>>> import numpy as np
>>> import numpy.linalg as la
>>> np.set_printoptions(suppress=True, linewidth=200)
>>> tidy = lambda a: np.round(a, 1) + 0
>>> K = np.array([[4, 0, 3, 4, 3, 1, 5, 3, 2],
...     [2, 4, 2, 1, 5, 2, 3, 4, 2],
...     [2, 0, 5, 1, 5, 4, 2, 0, 3],
...     [1, 5, 4, 5, 3, 1, 0, 4, 5],
...     [4, 0, 4, 1, 1, 1, 0, 1, 1],
...     [5, 3, 4, 5, 2, 3, 5, 1, 3],
...     [0, -8, -1, 2, -7, -3, -1, -5, -2]])
>>> K
array([[ 4,  0,  3,  4,  3,  1,  5,  3,  2],
       [ 2,  4,  2,  1,  5,  2,  3,  4,  2],
       [ 2,  0,  5,  1,  5,  4,  2,  0,  3],
       [ 1,  5,  4,  5,  3,  1,  0,  4,  5],
       [ 4,  0,  4,  1,  1,  1,  0,  1,  1],
       [ 5,  3,  4,  5,  2,  3,  5,  1,  3],
       [ 0, -8, -1,  2, -7, -3, -1, -5, -2]])
>>> # looks like rank 6
>>> la.lstsq(K[:-1].T, K[-1])[2]
np.int32(6)
>>> np.allclose(K[:-1].T @ la.lstsq(K[:-1].T, K[-1])[0], K[-1])
True
>>> rng = np.random.default_rng(13201)
>>> A2 = K + rng.integers(-2, 3, (7, 6)) @ rng.integers(-2, 3, (6, 9))
>>> print(A2)
[[  2  -1  -1  -4  11   8   8  -1   5]
 [ -2   2  -1  -3   7   5   4   8   2]
 [  6  -1   2   6   5   0   3 -12  -1]
 [  3   2   1   8  -2  -2   0   4  -1]
 [  5  -6   2   7  -4  -6   2   1   1]
 [  3   6   6   5   3   4   3   3   3]
 [ -4  -8   0   4 -12  -6  -3   5  -5]]
>>> print(tidy(la.svd(A2 - K, compute_uv=False)))
[21.8 18.9  9.9  6.5  3.4  0.7  0. ]
>>> np.abs(A2 - K).sum(axis=1)
array([40, 23, 34, 25, 29, 13, 30])
>>> F = np.loadtxt("dump.csv", delimiter=",")
>>> F
array([[ -3.,  -3.,  -3.,  -3.,  -3.,  -3.,  -3.,  -3.],
       [ -3.,  -6.,  -6.,  -6.,  -6.,  -6.,  -6.,  -6.],
       [ -3.,  -6.,  -9.,  -9.,  -9.,  -9.,  -9.,  -9.],
       [ -3.,  -6.,  -9., -12., -12., -12., -12., -12.],
       [ -3.,  -6.,  -9., -12., -15., -15., -15., -15.],
       [ -3.,  -6.,  -9., -12., -15., -18., -18., -18.],
       [ -3.,  -6.,  -9., -12., -15., -18., -21., -21.],
       [ -3.,  -6.,  -9., -12., -15., -18., -21., -24.]])
>>> # symmetric, so the eigenvalues are real
>>> gram = K.T @ K
>>> np.allclose(gram, gram.T)
True
>>> A2 = F[0, 0] * F[1:] - np.outer(F[1:, 0], F[0])
>>> A2
array([[ 0.,  9.,  9.,  9.,  9.,  9.,  9.,  9.],
       [ 0.,  9., 18., 18., 18., 18., 18., 18.],
       [ 0.,  9., 18., 27., 27., 27., 27., 27.],
       [ 0.,  9., 18., 27., 36., 36., 36., 36.],
       [ 0.,  9., 18., 27., 36., 45., 45., 45.],
       [ 0.,  9., 18., 27., 36., 45., 54., 54.],
       [ 0.,  9., 18., 27., 36., 45., 54., 63.]])
>>> np.flatnonzero(~A2.round(6).any(axis=1))
array([], dtype=int64)
>>> F[:, 0] / F[0, 0]
array([1., 1., 1., 1., 1., 1., 1., 1.])
>>> la.matrix_rank(A2), la.matrix_rank(F)
(np.int64(7), np.int64(8))
>>> gram = F.T @ F
>>> tidy(la.eigvalsh(gram)[::-1])
array([7760.9,  100.3,   14.2,    4.3,    1.9,    1.1,    0.7,    0.6])
>>> gram
array([[  72.,  135.,  189.,  234.,  270.,  297.,  315.,  324.],
       [ 135.,  261.,  369.,  459.,  531.,  585.,  621.,  639.],
       [ 189.,  369.,  531.,  666.,  774.,  855.,  909.,  936.],
       [ 234.,  459.,  666.,  846.,  990., 1098., 1170., 1206.],
       [ 270.,  531.,  774.,  990., 1170., 1305., 1395., 1440.],
       [ 297.,  585.,  855., 1098., 1305., 1467., 1575., 1629.],
       [ 315.,  621.,  909., 1170., 1395., 1575., 1701., 1764.],
       [ 324.,  639.,  936., 1206., 1440., 1629., 1764., 1836.]])
>>> np.trace(gram), (F ** 2).sum()
(np.float64(7884.0), np.float64(7884.0))
>>> print(np.trace(F))
-108.0
>>> tidy(la.det(F))
np.float64(6561.0)
>>> tidy(np.sort(np.abs(la.eigvals(F))))
array([ 0.8,  0.9,  1. ,  1.4,  2.1,  3.8, 10. , 88.1])
>>> print(F @ F)
[[  72.  135.  189.  234.  270.  297.  315.  324.]
 [ 135.  261.  369.  459.  531.  585.  621.  639.]
 [ 189.  369.  531.  666.  774.  855.  909.  936.]
 [ 234.  459.  666.  846.  990. 1098. 1170. 1206.]
 [ 270.  531.  774.  990. 1170. 1305. 1395. 1440.]
 [ 297.  585.  855. 1098. 1305. 1467. 1575. 1629.]
 [ 315.  621.  909. 1170. 1395. 1575. 1701. 1764.]
 [ 324.  639.  936. 1206. 1440. 1629. 1764. 1836.]]
>>> q, Rm = la.qr(F)
>>> tidy(q @ Rm)
array([[ -3.,  -3.,  -3.,  -3.,  -3.,  -3.,  -3.,  -3.],
       [ -3.,  -6.,  -6.,  -6.,  -6.,  -6.,  -6.,  -6.],
       [ -3.,  -6.,  -9.,  -9.,  -9.,  -9.,  -9.,  -9.],
       [ -3.,  -6.,  -9., -12., -12., -12., -12., -12.],
       [ -3.,  -6.,  -9., -12., -15., -15., -15., -15.],
       [ -3.,  -6.,  -9., -12., -15., -18., -18., -18.],
       [ -3.,  -6.,  -9., -12., -15., -18., -21., -21.],
       [ -3.,  -6.,  -9., -12., -15., -18., -21., -24.]])
>>> np.allclose(Rm.T @ Rm, F.T @ F)
True
>>> tidy(np.abs(np.diag(Rm)))
array([8.5, 2.8, 2.8, 2.7, 2.7, 2.6, 2.4, 2.1])
>>> data = np.load("out1.npy")
>>> data
array([[ 0.,  2.,  2.,  2.,  1.,  9.,  5.],
       [ 2., -2.,  2.,  1.,  4.,  9.,  4.],
       [ 1., -1., -1.,  1.,  9.,  2.,  2.],
       [-1.,  0.,  0.,  1.,  7.,  9.,  4.],
       [ 0.,  0.,  0.,  0.,  3.,  2., -3.],
       [ 0.,  0.,  0.,  0., -1.,  2.,  3.],
       [ 0.,  0.,  0.,  0., -1., -1.,  3.]])
>>> x0 = np.array([7, 8, 2, 1, 6, 3, 8])
>>> target = data @ x0
>>> beta, lr = np.zeros(7), 1 / la.norm(data, 2) ** 2
>>> for i in range(5):
...     beta -= lr * data.T @ (data @ beta - target)
...     if i % 1 == 0: print(i, round(la.norm(data @ beta - target), 1))
... 
0 30.5
1 29.0
2 27.6
3 26.4
4 25.2
>>> tidy(la.cond(data))
np.float64(113.7)
>>> tidy(beta)
array([0.4, 0.1, 0.6, 1.3, 4.2, 6. , 4.6])
>>> print(tidy(la.norm(data, axis=0)))
[ 2.4  3.   3.   2.6 12.6 16.   9.4]
>>> tidy(la.norm(data, 2))
np.float64(20.2)
>>> data[1] @ data[4]
np.float64(18.0)
>>> A2 = data / np.sqrt((data ** 2).mean(axis=1, keepdims=True))
>>> la.matrix_rank(data - data.mean(axis=1, keepdims=True))
np.int64(6)
>>> U, sv, Vt = la.svd(data, full_matrices=False)
>>> U.shape, sv.shape, Vt.shape
((7, 7), (7,), (7, 7))
>>> (sv > 1e-8).sum()
np.int64(7)
>>> np.allclose(U * sv @ Vt, data)
True
>>> tidy(np.abs(Vt[0]))
array([0. , 0. , 0.1, 0.1, 0.5, 0.8, 0.4])
>>> W0 = np.load("a.npy")
>>> W0
array([[ 2.,  0.,  4.],
       [ 0., -2.,  0.],
       [ 4.,  0.,  2.]])
>>> z = rng.permutation(3)
>>> z
array([0, 1, 2])
>>> A2 = W0[z][:, z]
>>> A2
array([[ 2.,  0.,  4.],
       [ 0., -2.,  0.],
       [ 4.,  0.,  2.]])
>>> print(np.allclose(A2, W0))
True
>>> tidy(la.det(A2)), tidy(la.det(W0[z]))
(np.float64(24.0), np.float64(24.0))
>>> np.diag(A2)
array([ 2., -2.,  2.])
>>> x0 = np.array([-2, 3, -3])
>>> target = A2 @ x0
>>> beta, lr = np.zeros(3), 1 / la.norm(A2, 2) ** 2
>>> for i in range(30):
...     beta -= lr * A2.T @ (A2 @ beta - target)
...     if i % 10 == 0: print(i, round(la.norm(A2 @ beta - target), 1))
... 
0 5.5
10 1.7
20 0.5
>>> tidy(beta)
array([-2. ,  2.9, -3. ])
>>> tidy(la.cond(A2))
np.float64(3.0)
>>> m1 = np.loadtxt("case6.csv", delimiter=",")
>>> tidy(m1)
array([[-18. , -15.9,  -0.7, -13.6, -13. ,  -5.4, -14.4],
       [ -4.2,  -6.4,   3.5,  -2.3, -12.3,  -7.7,  -7.3],
       [ -8.3,   4. ,   8.1,  -1.4,  14.5,   5.2,   6.3],
       [-19.5, -14.5,   1.2, -12.2, -16.1,  -5.9, -15.7],
       [  8.7,  17.6,  14.2,  13.2,  19.2,   4.1,  17.2],
       [  9.5,  13.6,  13.4,  13.7,   4.3,  -2.4,   9.8],
       [  3.9,   2.1,   3.3,  -0.2,  17. ,   2.4,  10.1],
       [-13.6,  -6.5,   4.7,  -6.2,  -7.2,  -3.1,  -7.7],
       [  8.2,   7.3,   7.9,   7.2,   8.4,  -1.4,   9.2],
       [  2.3,  -7.3,   1.7,  -0.7, -14.8, -10.6,  -6.9],
       [ 13.3,   9.9,   8.4,  10.2,  10.9,  -1.5,  12.5],
       [ -1.7,  -2.6,   1. ,  -5.5,  16.4,   3.1,   6.8],
       [-20.4, -17.9,   0. , -13.5, -23.5,  -9. , -20.1],
       [  3.2,  -3.5,   2. ,  -0.8,  -0.3,  -4.8,   0.7],
       [ -2.1,  -1.6,   4.7,  -0.8,   0.3,  -2.8,   0.1],
       [  1.1,   8.4,   9.7,   5.1,  13.1,   2.6,   9.6],
       [ -0.6,   6.6,   8.1,   2.4,  16.3,   4. ,   9.9],
       [  0.9,   5.7,   5.3,  -0.4,  26.5,   7.4,  14.4],
       [ -8.7, -10.6,   0.9,  -7.4, -10.5,  -6.3,  -9.1],
       [ -9.7,  -4.2,   4.9,  -4.3,  -2.6,  -2.1,  -4. ],
       [ -6.3,  -5.5,   2.2,  -5.6,   2. ,  -1.5,  -1.5],
       [ -4.1,   0.3,   4.6,  -2.7,  12.1,   2.5,   5.2],
       [ 18. ,  18.5,  13.2,  17.2,  16.4,   0.4,  18.8],
       [ -1.3,   6.1,  10.3,   5.2,   2. ,  -1.3,   3.5],
       [-11.1, -19.5,  -5.8, -15.6,  -9.6,  -6.6, -12.2],
       [ -8.4,  -8.7,   2.5,  -5.5, -11.3,  -6.4,  -8.8],
       [  7.6,   9.8,   7.4,   5.4,  23.8,   5. ,  16.4],
       [ -1.6,   1.4,   7.2,   2.1,  -1.1,  -3. ,   0.7]])
>>> # rank 4
>>> def softmax(z):
...     e = np.exp(z - z.max(axis=-1, keepdims=True))
...     return e / e.sum(axis=-1, keepdims=True)
... 
>>> tidy(softmax(W0[2] + 2))
array([0.9, 0. , 0.1])
>>> tidy(softmax(W0).sum(axis=1))
array([1., 1., 1.])
>>> att = W0 @ W0.T / np.sqrt(3)
>>> tidy(softmax(att)[2] @ W0)
array([3.8, 0. , 2.2])
>>> tidy(softmax(att + np.triu(np.full(att.shape, -np.inf), 1)))
array([[1. , 0. , 0. ],
       [0.1, 0.9, 0. ],
       [0.1, 0. , 0.9]])
>>> softmax(att).round(6).argmax(axis=1)
array([0, 1, 2])
